>>> import numpy as np
>>> np.set_printoptions(precision=2, suppress=True, linewidth=160, legacy="1.25")
>>> def rd(a):
...     return np.round(a, 2) + 0
... 
>>> M = np.loadtxt("out8.csv", delimiter=",")
>>> M
array([[ 5.,  6.,  7.],
       [ 8.,  9., 10.],
       [11., 12., 13.],
       [14., 15., 16.],
       [17., 18., 19.]])
>>> rank = np.linalg.matrix_rank(M)
>>> rank
2
>>> ns = np.linalg.svd(M)[2][rank:].T
>>> np.linalg.matrix_rank(M.T @ M), np.linalg.matrix_rank(M @ M.T)
(2, 2)
>>> [int(np.linalg.matrix_rank(M[:i])) for i in range(1, len(M) + 1)]
[1, 2, 2, 2, 2]
>>> [int(np.linalg.matrix_rank(M[:, :j + 1])) for j in range(3)]
[1, 2, 2]
>>> rd(ns @ ns.T)
array([[ 0.17, -0.33,  0.17],
       [-0.33,  0.67, -0.33],
       [ 0.17, -0.33,  0.17]])
>>> np.allclose(M @ ns, 0)
True
>>> ns.shape
(3, 1)
>>> U, s, vt = np.linalg.svd(M)
>>> rd(s)
array([49.39,  1.05,  0.  ])
>>> np.argmax(s[:-1] / (s[1:] + 1e-6)) + 1
2
>>> M2 = U[:, :2] @ np.diag(s[:2]) @ vt[:2]
>>> np.linalg.matrix_rank(M2)
2
>>> rd(np.linalg.norm(M - M2) / np.linalg.norm(M))
0.0
>>> np.linalg.matrix_rank(M, rtol=0.05)
1
>>> K = np.array([[2, 1, 1, 2, 1], [1, 1, 2, 2, 0], [0, 0, 1, 0, 0]])
>>> K[:, 3] = 4 * K[:, 1]
>>> print(K)
[[2 1 1 4 1]
 [1 1 2 4 0]
 [0 0 1 0 0]]
>>> M2 = K / np.linalg.norm(K, axis=1, keepdims=True)
>>> cov = M2 @ M2.T
>>> rd(cov[2])
array([0.21, 0.43, 1.  ])
>>> np.argwhere(np.triu(np.abs(cov) > 0.95, 1))
array([], shape=(0, 2), dtype=int64)
>>> rd(np.linalg.norm(M2, axis=1))
array([1., 1., 1.])
>>> (np.abs(cov) > 0.9).astype(int)
array([[1, 1, 0],
       [1, 1, 0],
       [0, 0, 1]])
>>> rd(np.degrees(np.arccos(np.clip(cov[2, 1], -1, 1))))
64.76
>>> (cov - 2 * np.eye(3)).round(6).argmax(axis=1)
array([1, 0, 1])
>>> w1 = np.array([[-2, -2, -3, 2, 0, 1],
...     [1, 0, -3, 1, -2, -2],
...     [1, 0, -1, -3, 2, -2],
...     [2, -1, 0, 1, 1, 0],
...     [-3, 3, 1, -2, 0, 2]])
>>> b = np.array([-1, 0, -3, 3, 1, -2])
>>> act = np.maximum(K @ w1 + b, 0)
>>> rd((act > 0).mean(axis=0))
array([0.67, 0.  , 0.  , 0.67, 1.  , 0.  ])
>>> basis = np.array([[2, 0], [0, 2], [-1, -2], [0, 1], [-2, -1], [2, 0]])
>>> (act @ basis).round(6).argmax(axis=1)
array([1, 0, 1])
>>> print(act @ basis)
[[-6  2]
 [ 2 -3]
 [-6 -3]]
>>> x = np.array([-2, -5, 5, 0, 5])
>>> a = np.maximum(K @ x, 0)
>>> a
array([1, 3, 5])
>>> rd(np.tanh(K @ x))
array([0.76, 1.  , 1.  ])
>>> K * (a > 1e-9)[:, None]
array([[2, 1, 1, 4, 1],
       [1, 1, 2, 4, 0],
       [0, 0, 1, 0, 0]])
>>> np.flatnonzero(a > 1e-9)
array([0, 1, 2])
>>> print(K.T @ a)
[ 5  4 12 16  1]
>>> rd(np.linalg.norm(K))
6.78
>>> K - K[0]
array([[ 0,  0,  0,  0,  0],
       [-1,  0,  1,  0, -1],
       [-2, -1,  0, -4, -1]])
>>> rd(np.linalg.svd(K, compute_uv=False))
array([6.6 , 1.41, 0.64])
>>> rd(K.mean(axis=0))
array([1.  , 0.67, 1.33, 2.67, 0.33])
>>> np.linalg.matrix_rank(K)
3
>>> K.sum(axis=1)
array([9, 8, 1])
>>> np.abs(K).max()
4
>>> W0 = np.loadtxt("run19.csv", delimiter=",")
>>> print(W0)
[[ 2.  0.  0.  0.]
 [ 0. 83. 81. 45.]
 [ 0. 81. 83. 45.]
 [ 0. 45. 45. 27.]]
>>> rd(np.linalg.norm(M, 2) / np.linalg.norm(M))
1.0
>>> np.linalg.cond(M) > 100
True
>>> [round(float(x), 2) for x in np.linalg.svd(M, compute_uv=False)[:3]]
[49.39, 1.05, 0.0]
>>> w1 = np.array([[3, -2], [1, -1], [-1, -3], [-2, 3]])
>>> b = np.array([3, -3])
>>> act = np.maximum(W0 @ w1 + b, 0)
>>> (act > 0).astype(int)
array([[1, 0],
       [0, 0],
       [0, 0],
       [0, 0]])
>>> basis = np.array([[1, 3], [-2, 3]])
>>> w1 @ basis
array([[  7,   3],
       [  3,   0],
       [  5, -12],
       [ -8,   3]])
>>> act @ basis
array([[ 9., 27.],
       [ 0.,  0.],
       [ 0.,  0.],
       [ 0.,  0.]])
>>> M2 = W0 / np.linalg.norm(W0, axis=1, keepdims=True)
>>> cov = M2 @ M2.T
>>> np.argwhere(np.triu(np.abs(cov) > 0.95, 1))
array([[1, 2],
       [1, 3],
       [2, 3]])
>>> np.degrees(np.arccos(np.clip(cov[3, 0], -1, 1)))
90.0
>>> rd(cov)
array([[1., 0., 0., 0.],
       [0., 1., 1., 1.],
       [0., 1., 1., 1.],
       [0., 1., 1., 1.]])
>>> rd(np.linalg.eigvals(W0).sum().real)
195.0
>>> m1 = np.loadtxt("sample6.csv", delimiter=",")
>>> print(m1)
[[0. 0. 0.]
 [3. 2. 3.]
 [0. 1. 2.]
 [0. 0. 0.]
 [0. 0. 0.]
 [0. 1. 2.]
 [0. 1. 2.]
 [0. 0. 0.]
 [0. 0. 0.]
 [0. 0. 0.]
 [0. 0. 0.]
 [0. 0. 0.]
 [0. 0. 0.]
 [3. 3. 5.]
 [2. 2. 1.]
 [0. 0. 0.]
 [0. 0. 0.]
 [3. 2. 3.]
 [2. 2. 1.]
 [5. 4. 4.]
 [2. 2. 1.]
 [2. 3. 3.]]
>>> cov = np.cov(m1, rowvar=False)
>>> rd(np.linalg.eigvalsh(cov)[::-1])
array([5.56, 0.48, 0.1 ])
>>> rd(np.corrcoef(m1.T))
array([[1.  , 0.92, 0.79],
       [0.92, 1.  , 0.88],
       [0.79, 0.88, 1.  ]])
>>> rd(m1.std(axis=0))
array([1.45, 1.22, 1.51])
>>> print(np.argwhere(np.triu(np.abs(np.corrcoef(m1.T)) > 0.8, 1)))
[[0 1]
 [1 2]]
>>> feats = np.load("arr.npy")
>>> print(feats)
[[ 0 -6  6  4]
 [ 0  0 -7  4]
 [ 0  0  0 -4]
 [ 0  0  0  0]]
>>> np.argsort(-np.linalg.norm(feats, axis=0).round(6), kind="stable")[:3]
array([2, 3, 1])
>>> rank = np.linalg.matrix_rank(feats)
>>> print(rank)
3
>>> ns = np.linalg.svd(feats)[2][rank:].T
>>> [int(np.linalg.matrix_rank(feats[:, :j + 1])) for j in range(4)]
[0, 1, 2, 3]
>>> [int(np.linalg.matrix_rank(np.delete(feats, i, axis=0))) for i in range(4)]
[2, 2, 2, 3]
>>> mat = np.diag(np.array([2, 2, 2, 0])) + 3 * np.eye(4, k=1) + 3 * np.eye(4, k=-1)
>>> print(mat)
[[2. 3. 0. 0.]
 [3. 2. 3. 0.]
 [0. 3. 2. 3.]
 [0. 0. 3. 0.]]
>>> evals, evecs = np.linalg.eig(mat)
>>> print(rd(evals))
[ 6.66  3.25 -0.64 -3.27]
>>> rd(np.sort(np.linalg.eigvals(np.linalg.inv(mat))))
array([-1.57, -0.31,  0.15,  0.31])
>>> rd(np.sort(np.linalg.eigvals(mat @ mat)))
array([ 0.4 , 10.57, 10.71, 44.31])
>>> rd(np.prod(evals))
45.0
>>> arr = np.load("block4.npy")
>>> arr
array([[8, 0, 0, 0, 0],
       [0, 7, 0, 0, 0],
       [0, 0, 4, 0, 0],
       [0, 0, 0, 5, 0],
       [0, 0, 0, 0, 0]])
>>> arr @ arr.T
array([[64,  0,  0,  0,  0],
       [ 0, 49,  0,  0,  0],
       [ 0,  0, 16,  0,  0],
       [ 0,  0,  0, 25,  0],
       [ 0,  0,  0,  0,  0]])
>>> rd(np.linalg.svd(arr, compute_uv=False))
array([8., 7., 5., 4., 0.])
>>> arr[:, 4] @ arr[:, 1]
0
>>> rd(np.linalg.pinv(arr))
array([[0.12, 0.  , 0.  , 0.  , 0.  ],
       [0.  , 0.14, 0.  , 0.  , 0.  ],
       [0.  , 0.  , 0.25, 0.  , 0.  ],
       [0.  , 0.  , 0.  , 0.2 , 0.  ],
       [0.  , 0.  , 0.  , 0.  , 0.  ]])
>>> U, s, vt = np.linalg.svd(arr)
>>> s
array([8., 7., 5., 4., 0.])
>>> M2 = U[:, :4] @ np.diag(s[:4]) @ vt[:4]
>>> np.linalg.matrix_rank(arr, rtol=0.05)
4
>>> print(rd(np.linalg.norm(arr - M2) / np.linalg.norm(arr)))
0.0
>>> np.linalg.matrix_rank(M2)
4
>>> np.abs(arr - M2).max()
0.0
>>> rd(np.linalg.norm(arr - M2, 2)), s[4]
(0.0, 0.0)
>>> U, s, vt = np.linalg.svd(arr)
>>> evecs = vt[:(s > 1e-8).sum()]
>>> rng = np.random.default_rng(4)
>>> x = arr[3] + 5 * arr[0] + rng.integers(2) * np.eye(5)[2]
>>> x
array([40.,  0.,  1.,  5.,  0.])
>>> np.linalg.matrix_rank(np.vstack([arr, x]))
4
>>> np.diag(evecs.T @ evecs)
array([1., 1., 1., 1., 0.])
>>> print(evecs.T @ evecs)
[[1. 0. 0. 0. 0.]
 [0. 1. 0. 0. 0.]
 [0. 0. 1. 0. 0.]
 [0. 0. 0. 1. 0.]
 [0. 0. 0. 0. 0.]]
>>> print(rd(np.linalg.norm(x - evecs.T @ evecs @ x)))
0.0
